$ ipython --no-banner

In [1]: import numpy as np

In [2]: np.set_printoptions(precision=1, suppress=True, linewidth=100, floatmode="fixed")

In [3]: m1 = np.load("out3.npy")

In [4]: print(m1.round(1) + 0)
[[16.5 21.6 -9.7]
 [14.9 19.5 -8.5]
 [ 8.4 11.7 -3.8]
 [ 7.8 10.8 -3.3]
 [ 5.6  8.1 -2.0]
 [ 4.7  6.9 -1.4]
 [ 0.5  1.0  0.3]
 [ 0.0  0.0  0.0]
 [-0.5 -0.7 -0.3]
 [-0.5 -0.7 -0.3]
 [-1.1 -1.3  0.2]
 [-1.1 -1.3  0.2]
 [-2.8 -2.7  1.8]
 [-2.9 -2.7  2.0]
 [-5.3 -4.7  4.5]
 [-7.8 -6.7  7.2]]

In [5]: hat = m1 @ np.linalg.solve(m1.T @ m1, m1.T)

In [6]: print(np.round(hat @ m1[:, 2], 1) + 0)
[-9.7 -8.5 -3.8 -3.3 -2.0 -1.4  0.3  0.0 -0.3 -0.3  0.2  0.2  1.8  2.0  4.5  7.2]

In [7]: print(np.round(np.linalg.eigvalsh(hat), 1) + 0)
[0.0 0.0 0.0 0.0 0.0 0.0 0.0 0.0 0.0 0.0 0.0 0.0 0.0 1.0 1.0 1.0]

In [8]: Ac = (m1 - m1.mean(axis=0)) / m1.std(axis=0)

In [9]: print(Ac.std(axis=0))
[1.0 1.0 1.0]

In [10]: coef = np.linalg.lstsq(np.delete(Ac, 0, axis=1), Ac[:, 0])[0]

In [11]: print(coef)
[ 0.7 -0.3]

In [12]: Ac = m1 - m1.mean(axis=0)

In [13]: U, sv, Vt = np.linalg.svd(Ac, full_matrices=False)

In [14]: print(sv)
[45.1  4.5  0.6]

In [15]: print(np.abs(U[:, 0]).argmax())
0

In [16]: print(np.round(sv ** 2 / (sv ** 2).sum(), 1) + 0)
[1.0 0.0 0.0]

In [17]: print(np.searchsorted(np.cumsum(sv ** 2) / (sv ** 2).sum(), 0.9) + 1)
1

In [18]: M2 = np.c_[m1[:, :2] @ np.array([[1, 2], [0, 3]]), np.array([5, 2, -1, -4, -3, 2, -3, 4, -4, -2, 1, 2, -4, 4, -1, 4])]

In [19]: print(M2.round(1) + 0)
[[ 16.5  97.8   5.0]
 [ 14.9  88.3   2.0]
 [  8.4  51.8  -1.0]
 [  7.8  48.0  -4.0]
 [  5.6  35.6  -3.0]
 [  4.7  30.2   2.0]
 [  0.5   4.1  -3.0]
 [  0.0  -0.1   4.0]
 [ -0.5  -3.2  -4.0]
 [ -0.5  -3.2  -2.0]
 [ -1.1  -6.2   1.0]
 [ -1.1  -6.2   2.0]
 [ -2.8 -13.6  -4.0]
 [ -2.9 -14.1   4.0]
 [ -5.3 -24.7  -1.0]
 [ -7.8 -35.8   4.0]]

In [20]: print(np.linalg.matrix_rank(np.c_[m1, M2]))
4

In [21]: print(np.linalg.norm(np.linalg.qr(m1)[0].T @ M2, axis=0) ** 2 / ((M2 ** 2).sum(axis=0) + 1e-12))
[1.0 1.0 0.1]

In [22]: Ac = m1 - m1.mean(axis=0)

In [23]: V = np.linalg.svd(Ac)[2][:1]

In [24]: M2 = Ac - Ac @ V.T @ V

In [25]: print(np.diag(V.T @ V))
[0.3 0.5 0.1]

In [26]: print(np.cov(Ac @ V.T, rowvar=False))
135.7544803610152

In [27]: print((Ac @ V.T).std(axis=0))
[11.3]

In [28]: data = np.array([[9, 7, 5],
    ...:     [7, 6, 4],
    ...:     [5, 5, 3],
    ...:     [1, 5, 1],
    ...:     [3, 4, 2],
    ...:     [0, 3, 0],
    ...:     [7, 7, 4],
    ...:     [7, 6, 4],
    ...:     [0, 3, 0],
    ...:     [3, 6, 2],
    ...:     [0, 4, 0],
    ...:     [3, 3, 2],
    ...:     [1, 5, 1]])

In [29]: # rows 1 and 7 are equal

In [30]: Ac = (data - data.mean(axis=0)) / data.std(axis=0)

In [31]: print(Ac.std(axis=0))
[1.0 1.0 1.0]

In [32]: coef = np.linalg.lstsq(np.delete(Ac, 2, axis=1), Ac[:, 2])[0]

In [33]: print(np.abs(coef).argmax())
0

In [34]: E = np.array([[1, 0, 0, 0], [-1, 1, 0, 0], [0, 0, 1, 0], [0, 0, -1, 1]])

In [35]: u, g = E[1], E[0]

In [36]: print(u @ g)
-1

In [37]: pr = (u @ g) / (u @ u) * u

In [38]: print(np.linalg.matrix_rank(np.outer(u, g)))
1

In [39]: print(pr)
[ 0.5 -0.5 -0.0 -0.0]

In [40]: print(np.outer(u, g))
[[-1  0  0  0]
 [ 1  0  0  0]
 [ 0  0  0  0]
 [ 0  0  0  0]]

In [41]: rng = np.random.default_rng(459)

In [42]: idx = rng.permutation(4)

In [43]: M2 = E[:, idx] * rng.choice([-1, 1], 4)

In [44]: print(M2)
[[ 0  0 -1  0]
 [ 0  1  1  0]
 [ 0  0  0  1]
 [-1  0  0 -1]]

In [45]: U, _, Vt = np.linalg.svd(E.T @ M2)

In [46]: print(np.round(U @ Vt, 1) + 0)
[[ 0.0  0.0 -1.0  0.0]
 [ 0.0  1.0  0.0  0.0]
 [ 0.0  0.0  0.0  1.0]
 [-1.0  0.0  0.0  0.0]]

In [47]: print(idx)
[3 1 0 2]

In [48]: feats = np.array([[0, 3, 1, 0, -2, 1], [0, 3, 3, 1, 0, -3], [-1, 3, 2, -1, -3, 1]])

In [49]: feats[0] = feats[1]

In [50]: print(feats)
[[ 0  3  3  1  0 -3]
 [ 0  3  3  1  0 -3]
 [-1  3  2 -1 -3  1]]

In [51]: rank = np.linalg.matrix_rank(feats)

In [52]: print(rank)
2

In [53]: N = np.linalg.svd(feats)[2][rank:].T

In [54]: print(np.linalg.matrix_rank(feats.T @ feats), np.linalg.matrix_rank(feats @ feats.T))
2 2

In [55]: print(np.round(feats @ N, 1) + 0)
[[0.0 0.0 0.0 0.0]
 [0.0 0.0 0.0 0.0]
 [0.0 0.0 0.0 0.0]]

In [56]: print(np.round(N @ N.T, 1) + 0)
[[ 1.0  0.1  0.0 -0.1 -0.1  0.1]
 [ 0.1  0.5 -0.4  0.0  0.3  0.1]
 [ 0.0 -0.4  0.6 -0.1  0.1  0.2]
 [-0.1  0.0 -0.1  0.9 -0.2  0.3]
 [-0.1  0.3  0.1 -0.2  0.6  0.3]
 [ 0.1  0.1  0.2  0.3  0.3  0.4]]

In [57]: print([int(np.linalg.matrix_rank(np.delete(feats, i, axis=0))) for i in range(3)])
[2, 2, 1]

In [58]: vec = np.array([1, -6, 6])

In [59]: target = data @ vec

In [60]: coef, lr = np.zeros(3), 1 / np.linalg.norm(data, 2) ** 2

In [61]: for i in range(12):
    ...:     coef -= lr * data.T @ (data @ coef - target)
    ...:     if i % 2 == 0: print(i, round(np.linalg.norm(data @ coef - target), 1))
    ...: 
0 41.4
2 36.2
4 31.7
6 27.8
8 24.3
10 21.3

In [62]: print(round(np.linalg.cond(data), 1))
51.9

In [63]: T = np.stack([feats, -1 * feats, feats[::-1]])

In [64]: print(np.einsum("bij,cij->bc", T, T))
[[ 81 -81  50]
 [-81  81 -50]
 [ 50 -50  81]]

In [65]: print(np.linalg.matrix_rank(T.reshape(3, -1)))
2

In [66]: print((T @ feats.T).shape)
(3, 3, 3)

In [67]: U, sv, Vt = np.linalg.svd(data, full_matrices=False)

In [68]: print(np.cumsum(sv ** 2) / np.sum(sv ** 2))
[0.9 1.0 1.0]

In [69]: print((sv > 1e-8).sum())
3

In [70]: print(np.abs(U[:, 0]).round(6).argmax())
0

In [71]: print(np.round(np.trace(np.linalg.pinv(feats) @ feats), 1))
2.0

In [72]: print(np.allclose(feats[:-1].T @ np.linalg.lstsq(feats[:-1].T, feats[-1])[0], feats[-1]))
False

In [73]: print(np.abs(np.diag(np.linalg.qr(feats)[1])) > 1e-9)
[ True  True False]

In [74]: print(np.round(feats @ np.linalg.pinv(feats) @ feats, 1) + 0)
[[ 0.0  3.0  3.0  1.0  0.0 -3.0]
 [ 0.0  3.0  3.0  1.0  0.0 -3.0]
 [-1.0  3.0  2.0 -1.0 -3.0  1.0]]

In [75]: arr = np.loadtxt("dump.csv", delimiter=",")

In [76]: print(arr.round(1) + 0)
[[0.5 0.1 0.1 0.3 0.3 0.3]
 [0.1 0.0 0.0 0.1 0.1 0.1]
 [0.1 0.0 0.0 0.1 0.1 0.1]
 [0.3 0.1 0.1 0.2 0.2 0.2]
 [0.3 0.1 0.1 0.2 0.2 0.2]
 [0.3 0.1 0.1 0.2 0.2 0.2]]

In [77]: # columns 1 and 2 are equal

In [78]: M2 = np.c_[data[:, :1] @ np.array([[6]]), np.array([-2, 0, 0, 0, 0, -2, -2, -2, -2, -1, -1, 1, 1])]

In [79]: print(M2)
[[54 -2]
 [42  0]
 [30  0]
 [ 6  0]
 [18  0]
 [ 0 -2]
 [42 -2]
 [42 -2]
 [ 0 -2]
 [18 -1]
 [ 0 -1]
 [18  1]
 [ 6  1]]

In [80]: print(np.round(np.linalg.lstsq(data, M2[:, 0])[0], 1) + 0)
[6.0 0.0 0.0]

In [81]: print(np.linalg.matrix_rank(M2))
2

In [82]: vec = np.array([0, 2, 0, 3, 3, 0])

In [83]: a = np.maximum(feats @ vec, 0)

In [84]: print(np.flatnonzero(a > 1e-9))
[0 1]

In [85]: print(np.tanh(feats @ vec))
[ 1.0  1.0 -1.0]

In [86]: print(feats.T @ a)
[  0  54  54  18   0 -54]

In [87]: U, sv, Vt = np.linalg.svd(arr)

In [88]: V = Vt[:(sv > 1e-8).sum()]

In [89]: vec = arr[5] + -2 * arr[0] + rng.integers(2) * np.eye(6)[0]

In [90]: print(vec)
[-0.6 -0.1 -0.1 -0.4 -0.4 -0.4]

In [91]: print(np.round(np.linalg.norm(vec - V.T @ V @ vec), 1))
0.0

In [92]: print(np.allclose(V.T @ V @ vec, vec))
True

In [93]: print(np.linalg.matrix_rank(np.vstack([arr, vec])))
1

In [94]: print(np.round(V.T @ V, 1) + 0)
[[0.5 0.1 0.1 0.3 0.3 0.3]
 [0.1 0.0 0.0 0.1 0.1 0.1]
 [0.1 0.0 0.0 0.1 0.1 0.1]
 [0.3 0.1 0.1 0.2 0.2 0.2]
 [0.3 0.1 0.1 0.2 0.2 0.2]
 [0.3 0.1 0.1 0.2 0.2 0.2]]

In [95]: rank = np.linalg.matrix_rank(arr)

In [96]: print(rank)
1

In [97]: N = np.linalg.svd(arr)[2][rank:].T

In [98]: print(N.shape)
(6, 5)

In [99]: print(np.allclose(arr @ N, 0))
True

In [100]: print(np.round(N @ N.T, 1) + 0)
[[ 0.5 -0.1 -0.1 -0.3 -0.3 -0.3]
 [-0.1  1.0  0.0 -0.1 -0.1 -0.1]
 [-0.1  0.0  1.0 -0.1 -0.1 -0.1]
 [-0.3 -0.1 -0.1  0.8 -0.2 -0.2]
 [-0.3 -0.1 -0.1 -0.2  0.8 -0.2]
 [-0.3 -0.1 -0.1 -0.2 -0.2  0.8]]

In [101]: print([int(np.linalg.matrix_rank(arr[:i])) for i in range(1, len(arr) + 1)])
[1, 1, 1, 1, 1, 1]
